$ python3 -q
>>> import numpy as np
>>> import numpy.linalg as la
>>> np.set_printoptions(suppress=True, linewidth=160)
>>> feats = np.loadtxt("layer13.csv", delimiter=",")
>>> feats
array([[  1.29,  -2.76,   5.26, -10.93],
       [  3.12,  -7.04,   1.41,   1.4 ],
       [  2.79,  -7.52,   0.33,   1.22],
       [ -0.55,  -0.81,   5.98, -10.15],
       [  3.65,  -7.07,   0.8 ,   3.97],
       [ -0.12,  -2.27,   6.36, -12.22],
       [  0.  ,  -1.89,   6.01, -10.68],
       [  3.67,   0.32,  -4.53,   3.13],
       [  0.38,  -0.81,   6.06,  -9.81],
       [  2.43,  -6.35,   1.98,   2.4 ],
       [ -1.85,  -1.62,   7.81, -11.1 ],
       [  3.77,  -7.87,   0.95,   1.93],
       [  2.74,   1.87,  -3.42,   3.78],
       [  2.84,   1.43,  -1.79,   4.59],
       [  4.04,   0.81,  -2.86,   4.47],
       [  2.88,  -7.58,   0.13,   0.85],
       [  0.71,  -1.63,   6.5 , -10.82],
       [  0.31,   0.19,  -3.48,   3.2 ],
       [  4.18,  -7.96,   1.36,   1.  ],
       [  3.18,  -7.16,   0.62,   3.52],
       [ -0.22,  -1.42,   6.57, -11.65]])
>>> x0 = np.array([-1, 2, 2, 0])
>>> y = feats @ x0
>>> np.round(la.solve(feats.T @ feats, feats.T @ y), 2) + 0
array([-1.,  2.,  2.,  0.])
>>> np.round(la.pinv(feats) @ feats, 2) + 0
array([[1., 0., 0., 0.],
       [0., 1., 0., 0.],
       [0., 0., 1., 0.],
       [0., 0., 0., 1.]])
>>> rng = np.random.default_rng(8402)
>>> y = y + 0.1 * rng.normal(size=21)
>>> y.round(2)
array([  3.62, -14.39, -17.21,  10.95, -16.16,   8.27,   8.23, -12.1 ,  10.21, -11.31,  14.25, -17.56,  -5.77,  -3.73,  -8.21, -17.73,   9.  ,  -6.87, -17.25,
       -16.36,  10.57])
>>> b, *_ = la.lstsq(feats, y)
>>> b.round(2)
array([-1.01,  1.99,  1.98, -0.01])
>>> print(np.round(feats.T @ (y - feats @ b), 2) + 0)
[0. 0. 0. 0.]
>>> print([round(float(la.norm(la.solve(feats.T @ feats + lam * np.eye(4), feats.T @ y))), 2) for lam in (0, 1, 10, 100)])
[2.99, 2.9, 2.46, 1.83]
>>> np.round(la.norm(y - feats @ b), 2)
np.float64(0.33)
>>> A2 = feats + rng.integers(-2, 3, (21, 2)) @ rng.integers(-2, 3, (2, 4))
>>> A2.round(2)
array([[ -0.71,  -5.76,   7.26, -11.93],
       [  7.12,  -5.04,  -2.59,   1.4 ],
       [  4.79,  -4.52,  -1.67,   2.22],
       [  1.45,   2.19,   3.98,  -9.15],
       [  5.65,  -8.07,  -1.2 ,   2.97],
       [ -0.12,   1.73,   6.36, -10.22],
       [ -2.  ,  -4.89,   8.01, -11.68],
       [  7.67,  -3.68,  -8.53,   0.13],
       [ -1.62,   0.19,   8.06,  -8.81],
       [ -1.57,  -6.35,   5.98,   3.4 ],
       [ -1.85,  -1.62,   7.81, -11.1 ],
       [  1.77,  -6.87,   2.95,   2.93],
       [  0.74,   2.87,  -1.42,   4.78],
       [  2.84,   1.43,  -1.79,   4.59],
       [  6.04,   1.81,  -4.86,   4.47],
       [  6.88,  -5.58,  -3.87,   0.85],
       [ -1.29,  -0.63,   8.5 ,  -9.82],
       [ -1.69,  -2.81,  -1.48,   2.2 ],
       [  4.18, -11.96,   1.36,  -1.  ],
       [  1.18,  -2.16,   2.62,   6.52],
       [ -2.22,  -0.42,   8.57, -10.65]])
>>> np.round(la.svd(A2 - feats, compute_uv=False), 2) + 0
array([15.42, 12.85,  0.  ,  0.  ])
>>> np.round(np.abs(A2 - feats).sum(axis=1), 2)
array([ 8., 10.,  8.,  8.,  6.,  6.,  8., 15.,  6.,  9.,  0.,  6.,  6.,  0.,  5., 10.,  6.,  8.,  6., 12.,  6.])
>>> la.matrix_rank(A2 - feats, tol=1e-8)
np.int64(2)
>>> mat = np.load("out1.npy")
>>> mat
array([[-2.,  1.,  0.],
       [ 0., -2.,  1.],
       [ 0.,  0., -2.]])
>>> evals, vecs = la.eig(mat)
>>> np.round(np.sort(la.eigvals(mat.T)), 2)
array([-2., -2., -2.])
>>> mat @ vecs[:, 0] - evals[0] * vecs[:, 0]
array([0., 0., 0.])
>>> evals
array([-2., -2., -2.])
>>> np.poly(mat)
array([ 1.,  6., 12.,  8.])
>>> print(np.round(la.eigvals(mat).sum().real, 2))
-6.0
>>> np.einsum("ii->", mat)
np.float64(-6.0)
>>> print(np.einsum("ij,ji->", mat, mat))
12.0
>>> print(np.round(la.det(mat.T), 2))
-8.0
>>> np.round(la.det(mat[::-1]), 2)
np.float64(8.0)
>>> np.kron(np.eye(2, dtype=int), mat)
array([[-2.,  1.,  0., -0.,  0.,  0.],
       [ 0., -2.,  1.,  0., -0.,  0.],
       [ 0.,  0., -2.,  0.,  0., -0.],
       [-0.,  0.,  0., -2.,  1.,  0.],
       [ 0., -0.,  0.,  0., -2.,  1.],
       [ 0.,  0., -0.,  0.,  0., -2.]])
>>> round(la.det(2 * mat), 2), round(float(la.det(mat)), 2)
(np.float64(-64.0), -8.0)
>>> data = np.loadtxt("mat.csv", delimiter=",")
>>> data
array([[-9., 27., 27.],
       [ 0.,  0.,  0.],
       [ 0.,  0.,  0.],
       [ 2., -6., -6.]])
>>> Uu, sv, Vh = la.svd(data)
>>> vecs = Vh[:(sv > 1e-8).sum()]
>>> x0 = data[0] + 2 * data[1] + rng.integers(2) * np.eye(3)[1]
>>> x0
array([-9., 27., 27.])
>>> la.matrix_rank(np.vstack([data, x0]))
np.int64(1)
>>> print(np.round(np.diag(vecs.T @ vecs), 2))
[0.05 0.47 0.47]
>>> print(data - data[0])
[[  0.   0.   0.]
 [  9. -27. -27.]
 [  9. -27. -27.]
 [ 11. -33. -33.]]
>>> data.sum(axis=1)
array([ 45.,   0.,   0., -10.])
>>> np.unravel_index(np.abs(data).argmax(), data.shape)
(np.int64(0), np.int64(1))
>>> data.shape
(4, 3)
>>> data.mean(axis=0)
array([-1.75,  5.25,  5.25])
>>> data[4]
Traceback (most recent call last):
  File "<python-input-49>", line 1, in <module>
    data[4]
    ~~~~^^^
IndexError: index 4 is out of bounds for axis 0 with size 4
>>> print(data.sum(axis=0))
[-7. 21. 21.]
>>> mat @ mat
array([[ 4., -4.,  1.],
       [ 0.,  4., -4.],
       [ 0.,  0.,  4.]])
>>> print(np.round(la.matrix_power(mat, 4), 2))
[[ 16. -32.  24.]
 [  0.  16. -32.]
 [  0.   0.  16.]]
>>> np.round(np.sort(np.abs(la.eigvals(mat))), 2)
array([2., 2., 2.])
>>> (mat - mat.T) / 2
array([[ 0. ,  0.5,  0. ],
       [-0.5,  0. ,  0.5],
       [ 0. , -0.5,  0. ]])
>>> round(la.det(mat), 2)
np.float64(-8.0)
>>> la.determinant(mat)
Traceback (most recent call last):
  File "<python-input-56>", line 1, in <module>
    la.determinant(mat)
    ^^^^^^^^^^^^^^
AttributeError: module 'numpy.linalg' has no attribute 'determinant'
>>> print(np.trace(mat))
-6.0
>>> np.round(np.abs(la.eigvals(mat)).max(), 2)
np.float64(2.0)
>>> print((mat + mat.T) / 2)
[[-2.   0.5  0. ]
 [ 0.5 -2.   0.5]
 [ 0.   0.5 -2. ]]
